% python3 -q
>>> import numpy as np
>>> np.set_printoptions(precision=4, suppress=True, linewidth=140)
>>> tidy = lambda a: np.round(a, 4) + 0
>>> J = np.array([[0, 1, 1, 0, -3],
...     [-1, 0, -1, 2, 3],
...     [-1, 1, 0, -2, 3],
...     [0, -2, 2, 0, 0],
...     [3, -3, -3, 0, 0]])
>>> Uu, sig, Vt = np.linalg.svd(J)
>>> tidy(sig)
array([5.4731, 5.4731, 2.8365, 2.8365, 0.    ])
>>> np.argmax(sig[:-1] / (sig[1:] + 1e-6)) + 1
np.int64(4)
>>> A2 = Uu[:, :4] @ np.diag(sig[:4]) @ Vt[:4]
>>> np.linalg.matrix_rank(A2)
np.int64(4)
>>> print(tidy(np.linalg.norm(J - A2) / np.linalg.norm(J)))
0.0
>>> tidy(np.abs(J - A2).max())
np.float64(0.0)
>>> J - J[0]
array([[ 0,  0,  0,  0,  0],
       [-1, -1, -2,  2,  6],
       [-1,  0, -1, -2,  6],
       [ 0, -3,  1,  0,  3],
       [ 3, -4, -4,  0,  3]])
>>> np.count_nonzero(J)
np.int64(16)
>>> tidy(np.linalg.norm(J, "nuc"))
np.float64(16.6191)
>>> tidy(np.linalg.norm(J, axis=0))
array([3.3166, 3.873 , 3.873 , 2.8284, 5.1962])
>>> tidy(np.linalg.norm(J[1] - J[0]))
np.float64(6.7823)
>>> Uu, sig = np.linalg.svd(J)
Traceback (most recent call last):
  File "<python-input-16>", line 1, in <module>
    Uu, sig = np.linalg.svd(J)
    ^^^^^^^
ValueError: too many values to unpack (expected 2)
>>> Uu, sig, Vt = np.linalg.svd(J, full_matrices=False)
>>> tidy(sig / sig[0])
array([1.    , 1.    , 0.5183, 0.5183, 0.    ])
>>> (sig > 1e-8).sum()
np.int64(4)
>>> tidy(Uu.T @ J @ Vt.T)
array([[5.4731, 0.    , 0.    , 0.    , 0.    ],
       [0.    , 5.4731, 0.    , 0.    , 0.    ],
       [0.    , 0.    , 2.8365, 0.    , 0.    ],
       [0.    , 0.    , 0.    , 2.8365, 0.    ],
       [0.    , 0.    , 0.    , 0.    , 0.    ]])
>>> tidy(Uu.T @ Uu)
array([[1., 0., 0., 0., 0.],
       [0., 1., 0., 0., 0.],
       [0., 0., 1., 0., 0.],
       [0., 0., 0., 1., 0.],
       [0., 0., 0., 0., 1.]])
>>> tidy(np.sqrt((sig ** 2).sum())), tidy(np.linalg.norm(J))
(np.float64(8.7178), np.float64(8.7178))
>>> M = np.load("test3.npy")
>>> print(M)
[[ 0  0  0]
 [ 0  0  0]
 [-3  0  2]]
>>> print(tidy(M @ np.linalg.pinv(M) @ M))
[[ 0.  0.  0.]
 [ 0.  0.  0.]
 [-3.  0.  2.]]
>>> print(np.allclose(M[:-1].T @ np.linalg.lstsq(M[:-1].T, M[-1])[0], M[-1]))
False
>>> print(np.linalg.lstsq(M[:-1].T, M[-1])[2])
0
>>> try:
...     np.linalg.inv(M)
... except np.linalg.LinAlgError as e:
...     print(repr(e))
... 
LinAlgError('Singular matrix')
>>> rng = np.random.default_rng(76556)
>>> labels = rng.permutation(3)
>>> labels
array([1, 2, 0])
>>> A2 = M[labels][:, labels]
>>> print(np.diag(A2))
[0 2 0]
>>> P = np.triu(np.array([[-2, 2, -3], [0, 2, -2], [2, -1, -3]]), 1) + np.eye(3)
>>> A2 = P @ M @ np.linalg.inv(P)
>>> np.linalg.matrix_rank(A2)
np.int64(1)
>>> A2
array([[  9., -18., -15.],
       [  6., -12., -10.],
       [ -3.,   6.,   5.]])
>>> tidy(np.poly(A2))
array([ 1., -2.,  0.,  0.])
>>> tidy(np.linalg.det(A2))
np.float64(0.0)
>>> vec = np.array([2, -2, 1])
>>> h = np.maximum(M @ vec, 0)
>>> h
array([0, 0, 0])
>>> tidy(np.tanh(M @ vec))
array([ 0.    ,  0.    , -0.9993])
>>> M * (h > 1e-9)[:, None]
array([[0, 0, 0],
       [0, 0, 0],
       [0, 0, 0]])
>>> np.maximum(M @ (3 * vec), 0)
array([0, 0, 0])
>>> np.maximum(M @ vec, 0) - np.maximum(-M @ vec, 0)
array([ 0,  0, -4])
>>> np.linalg.determinant(M)
Traceback (most recent call last):
  File "<python-input-47>", line 1, in <module>
    np.linalg.determinant(M)
    ^^^^^^^^^^^^^^^^^^^^^
AttributeError: module 'numpy.linalg' has no attribute 'determinant'
>>> (M - M.T) / 2
array([[ 0. ,  0. ,  1.5],
       [ 0. ,  0. ,  0. ],
       [-1.5,  0. ,  0. ]])
>>> np.trace(M)
np.int64(2)
>>> M @ M
array([[ 0,  0,  0],
       [ 0,  0,  0],
       [-6,  0,  4]])
>>> tidy(np.abs(np.linalg.eigvals(M)).max())
np.float64(2.0)
>>> tidy(np.sort(np.abs(np.linalg.eigvals(M))))
array([0., 0., 2.])
>>> tidy(np.linalg.det(M))
np.float64(0.0)
>>> feats = np.loadtxt("m.csv", delimiter=",")
>>> tidy(feats)
array([[ 0.866,  0.   , -0.5  ,  0.   ,  0.   ],
       [ 0.   ,  1.   ,  0.   ,  0.   ,  0.   ],
       [ 0.5  ,  0.   ,  0.866,  0.   ,  0.   ],
       [ 0.   ,  0.   ,  0.   ,  1.   ,  0.   ],
       [ 0.   ,  0.   ,  0.   ,  0.   ,  1.   ]])
>>> A2 = np.array([[4, 5, 5], [9, 3, 5], [2, 8, 3], [8, 0, 8], [8, 8, 4]])
>>> tidy(np.einsum("ij->j", feats))
array([1.366, 1.   , 0.366, 1.   , 1.   ])
>>> print(np.vstack([feats, A2.T]).shape)
(8, 5)
>>> tidy(np.einsum("ik,kj->ij", feats, A2))
array([[2.4641, 0.3301, 2.8301],
       [9.    , 3.    , 5.    ],
       [3.7321, 9.4282, 5.0981],
       [8.    , 0.    , 8.    ],
       [8.    , 8.    , 4.    ]])
>>> print((feats != 0).astype(int))
[[1 0 1 0 0]
 [0 1 0 0 0]
 [1 0 1 0 0]
 [0 0 0 1 0]
 [0 0 0 0 1]]
>>> tidy(feats @ feats)
array([[ 0.5  ,  0.   , -0.866,  0.   ,  0.   ],
       [ 0.   ,  1.   ,  0.   ,  0.   ,  0.   ],
       [ 0.866,  0.   ,  0.5  ,  0.   ,  0.   ],
       [ 0.   ,  0.   ,  0.   ,  1.   ,  0.   ],
       [ 0.   ,  0.   ,  0.   ,  0.   ,  1.   ]])
>>> A2 = feats / np.linalg.norm(feats, axis=1, keepdims=True)
>>> cov = A2 @ A2.T
>>> tidy(cov)
array([[1., 0., 0., 0., 0.],
       [0., 1., 0., 0., 0.],
       [0., 0., 1., 0., 0.],
       [0., 0., 0., 1., 0.],
       [0., 0., 0., 0., 1.]])
>>> (cov - 2 * np.eye(5)).round(6).argmax(axis=1)
array([1, 0, 0, 0, 0])
>>> P = np.triu(np.array([[1, 7, 2, 3, 5],
...     [7, 8, 0, 1, 9],
...     [6, 6, 4, 1, 9],
...     [1, 5, 7, 6, 2],
...     [8, 4, 6, 0, 1]]), 1) + np.eye(5)
>>> A2 = P @ feats @ np.linalg.inv(P)
>>> np.linalg.matrix_rank(A2)
np.int64(5)
>>> print(tidy(np.trace(A2)), tidy(np.trace(feats)))
4.7321 4.7321
>>> print(tidy(np.linalg.det(A2)))
1.0
>>> tidy(np.poly(A2))
array([ 1.    , -4.7321,  9.1962, -9.1962,  4.7321, -1.    ])
>>> A = np.loadtxt("run12.csv", delimiter=",")
>>> tidy(A)
array([[-0.2321,  0.227 , -0.6358, -0.6478, -0.2659],
       [-0.3869, -0.1368,  0.6226, -0.2703, -0.6091],
       [ 0.3095,  0.0032, -0.3146,  0.5038, -0.7425],
       [ 0.4643,  0.8015,  0.3255, -0.1793, -0.0626],
       [ 0.6964, -0.5361,  0.0567, -0.4705, -0.0553]])
>>> tidy(np.linalg.pinv(A))
array([[-0.2321, -0.3869,  0.3095,  0.4643,  0.6964],
       [ 0.227 , -0.1368,  0.0032,  0.8015, -0.5361],
       [-0.6358,  0.6226, -0.3146,  0.3255,  0.0567],
       [-0.6478, -0.2703,  0.5038, -0.1793, -0.4705],
       [-0.2659, -0.6091, -0.7425, -0.0626, -0.0553]])
>>> tidy(A.T @ A)
array([[1., 0., 0., 0., 0.],
       [0., 1., 0., 0., 0.],
       [0., 0., 1., 0., 0.],
       [0., 0., 0., 1., 0.],
       [0., 0., 0., 0., 1.]])
>>> tidy(np.linalg.svd(A, compute_uv=False))
array([1., 1., 1., 1., 1.])
>>> vec = np.array([2, 1, 2, 1, 1])
>>> h = np.maximum(A @ vec, 0)
>>> tidy(h)
array([0.    , 0.    , 0.    , 2.1391, 0.4446])
>>> print(tidy(np.tanh(A @ vec)))
[-0.9844 -0.4967 -0.2408  0.9726  0.4175]
>>> tidy(np.trace(A))
np.float64(-0.9181)
>>> tidy((A - A.T) / 2)
array([[ 0.    ,  0.3069, -0.4727, -0.556 , -0.4812],
       [-0.3069,  0.    ,  0.3097, -0.5359, -0.0365],
       [ 0.4727, -0.3097,  0.    ,  0.0892, -0.3996],
       [ 0.556 ,  0.5359, -0.0892,  0.    ,  0.2039],
       [ 0.4812,  0.0365,  0.3996, -0.2039,  0.    ]])
>>> print(np.allclose(A @ A.T, A.T @ A))
True
>>> tidy((A + A.T) / 2)
array([[-0.2321, -0.08  , -0.1632, -0.0917,  0.2153],
       [-0.08  , -0.1368,  0.3129,  0.2656, -0.5726],
       [-0.1632,  0.3129, -0.3146,  0.4147, -0.3429],
       [-0.0917,  0.2656,  0.4147, -0.1793, -0.2665],
       [ 0.2153, -0.5726, -0.3429, -0.2665, -0.0553]])
>>> tidy(np.abs(np.linalg.eigvals(A)).max())
np.float64(1.0)
>>> F = np.load("dump.npy")
>>> tidy(F)
array([[ 0.0526, -0.1579, -0.1579],
       [-0.1579,  0.4737,  0.4737],
       [-0.1579,  0.4737,  0.4737]])
>>> vals, evecs = np.linalg.eigh(F)
>>> tidy(evecs @ np.diag(vals) @ evecs.T)
array([[ 0.0526, -0.1579, -0.1579],
       [-0.1579,  0.4737,  0.4737],
       [-0.1579,  0.4737,  0.4737]])
>>> tidy(np.linalg.eigvalsh(F + 4 * np.eye(3)))
array([4., 4., 5.])
>>> print(tidy(np.linalg.eigvalsh(F @ F)))
[0. 0. 1.]
>>> tidy(evecs.T @ F @ evecs)
array([[0., 0., 0.],
       [0., 0., 0.],
       [0., 0., 1.]])
>>> print(np.abs(evecs[:, -1]).round(6).argmax())
1
>>> cov = F.T @ F
>>> (F @ F.T).shape
(3, 3)
>>> np.trace(cov), tidy((F ** 2).sum())
(np.float64(1.0), np.float64(1.0))
>>> vec = np.array([5, -8, 0])
>>> tidy(F @ vec)
array([ 1.5263, -4.5789, -4.5789])
>>> tidy(np.eye(3) - F)
array([[ 0.9474,  0.1579,  0.1579],
       [ 0.1579,  0.5263, -0.4737],
       [ 0.1579, -0.4737,  0.5263]])
>>> tidy(F @ F @ vec)
array([ 1.5263, -4.5789, -4.5789])
>>> tidy(np.linalg.eigvalsh(2 * F - np.eye(3)))
array([-1., -1.,  1.])
>>> tidy(F @ np.linalg.pinv(F) @ F)
array([[ 0.0526, -0.1579, -0.1579],
       [-0.1579,  0.4737,  0.4737],
       [-0.1579,  0.4737,  0.4737]])
>>> try:
...     np.linalg.inv(F)
... except np.linalg.LinAlgError as e:
...     print(repr(e))
... 
LinAlgError('Singular matrix')
>>> np.allclose(F[:-1].T @ np.linalg.lstsq(F[:-1].T, F[-1])[0], F[-1])
True
